$ python3 -q
>>> import numpy as np
>>> np.set_printoptions(precision=1, suppress=True, linewidth=160)
>>> A = np.load("layer8.npy")
>>> print(A)
[[ 5  8  3]
 [-9 -9 -4]
 [-5 -8 12]]
>>> r0 = np.array([3, -1])
>>> print(np.cross(A[2, :3], A[1, :3]))
[ 140 -128  -27]
>>> np.convolve(A[2], r0)
array([-15, -19,  44, -12])
>>> x = np.array([1, 4, 3])
>>> rhs = A @ x
>>> rhs
array([ 46, -57,  -1])
>>> np.round(np.linalg.solve(A, A[:, 0]), 1) + 0
array([1., 0., 0.])
>>> left, s, Vt = np.linalg.svd(A, full_matrices=False)
>>> print(np.round(np.sqrt((s ** 2).sum()), 1), round(float(np.linalg.norm(A)), 1))
22.6 22.6
>>> s
array([18.5, 12.8,  1.7])
>>> print((s > 1e-8).sum())
3
>>> print(np.round(left.T @ A @ Vt.T, 1) + 0)
[[18.5  0.   0. ]
 [ 0.  12.8  0. ]
 [ 0.   0.   1.7]]
>>> data = np.load("a.npy")
>>> print(data)
[[0 1 0]
 [1 0 0]
 [0 0 0]]
>>> # null space of dimension 1
>>> evals, vecs = np.linalg.eigh(data)
>>> x = np.array([2, 2, 1])
>>> np.round(vecs * np.abs(evals) @ vecs.T, 1) + 0
array([[1., 0., 0.],
       [0., 1., 0.],
       [0., 0., 0.]])
>>> x @ data @ x
np.int64(8)
>>> np.linalg.eigvalsh(data[1:, 1:])
array([0., 0.])
>>> (np.sign(vecs[:, -1].round(6)) == np.sign(vecs[0, -1].round(6))).astype(int)
array([1, 1, 0])
>>> print(np.round(x @ data @ x / (x @ x), 1), evals[0], evals[-1])
0.9 -1.0 1.0
>>> np.linalg.matrix_power(data, 3)
array([[0, 1, 0],
       [1, 0, 0],
       [0, 0, 0]])
>>> np.trace(data)
np.int64(0)
>>> assert data == data.T
Traceback (most recent call last):
  File "<python-input-28>", line 1, in <module>
    assert data == data.T
           ^^^^^^^^^^^^^^
ValueError: The truth value of an array with more than one element is ambiguous. Use a.any() or a.all()
>>> (data + data.T) / 2
array([[0., 1., 0.],
       [1., 0., 0.],
       [0., 0., 0.]])
>>> evals, vecs = np.linalg.eigvalsh(data)
Traceback (most recent call last):
  File "<python-input-30>", line 1, in <module>
    evals, vecs = np.linalg.eigvalsh(data)
    ^^^^^^^^^^^
ValueError: too many values to unpack (expected 2)
>>> evals, vecs = np.linalg.eigh(data)
>>> np.abs(vecs[:, -1])
array([0.7, 0.7, 0. ])
>>> np.linalg.eigvalsh(data @ data)
array([0., 1., 1.])
>>> print(np.round(vecs.T @ data @ vecs, 1) + 0)
[[-1.  0.  0.]
 [ 0.  0.  0.]
 [ 0.  0.  1.]]
>>> evals.sum(), np.trace(data)
(np.float64(0.0), np.int64(0))
>>> np.linalg.eigvalsh(data + -1 * np.eye(3))
array([-2., -1.,  0.])
>>> M = np.load("m.npy")
>>> M
array([[-10,  -5,   5],
       [ 10,   1,  -5],
       [  8,   3,  -4],
       [  8,   4,  -4]])
>>> left, s, Vt = np.linalg.svd(M)
>>> print(np.argmax(s[:-1] / (s[1:] + 1e-6)) + 1)
2
>>> out = left[:, :2] @ np.diag(s[:2]) @ Vt[:2]
>>> np.linalg.matrix_rank(M, rtol=0.05)
np.int64(2)
>>> out
array([[-10.,  -5.,   5.],
       [ 10.,   1.,  -5.],
       [  8.,   3.,  -4.],
       [  8.,   4.,  -4.]])
>>> np.linalg.matrix_rank(out)
np.int64(2)
>>> x = np.array([5, 2, 4])
>>> out @ x
array([-40.,  32.,  30.,  32.])
>>> x @ out
Traceback (most recent call last):
  File "<python-input-47>", line 1, in <module>
    x @ out
    ~~^~~~~
ValueError: matmul: Input operand 1 has a mismatch in its core dimension 0, with gufunc signature (n?,k),(k,m?)->(n?,m?) (size 4 is different from 3)
>>> np.linalg.norm(out @ x) <= np.linalg.norm(out, 2) * np.linalg.norm(x) + 1e-9
np.True_
>>> (out @ x).argmax()
np.int64(1)
>>> out @ (2 * x)
array([-80.,  64.,  60.,  64.])
>>> (out * x).sum(axis=1)
array([-40.,  32.,  30.,  32.])
>>> out @ np.ones(3)
array([-10.,   6.,   7.,   8.])
>>> np.einsum("ij,j->i", out, x)
array([-40.,  32.,  30.,  32.])
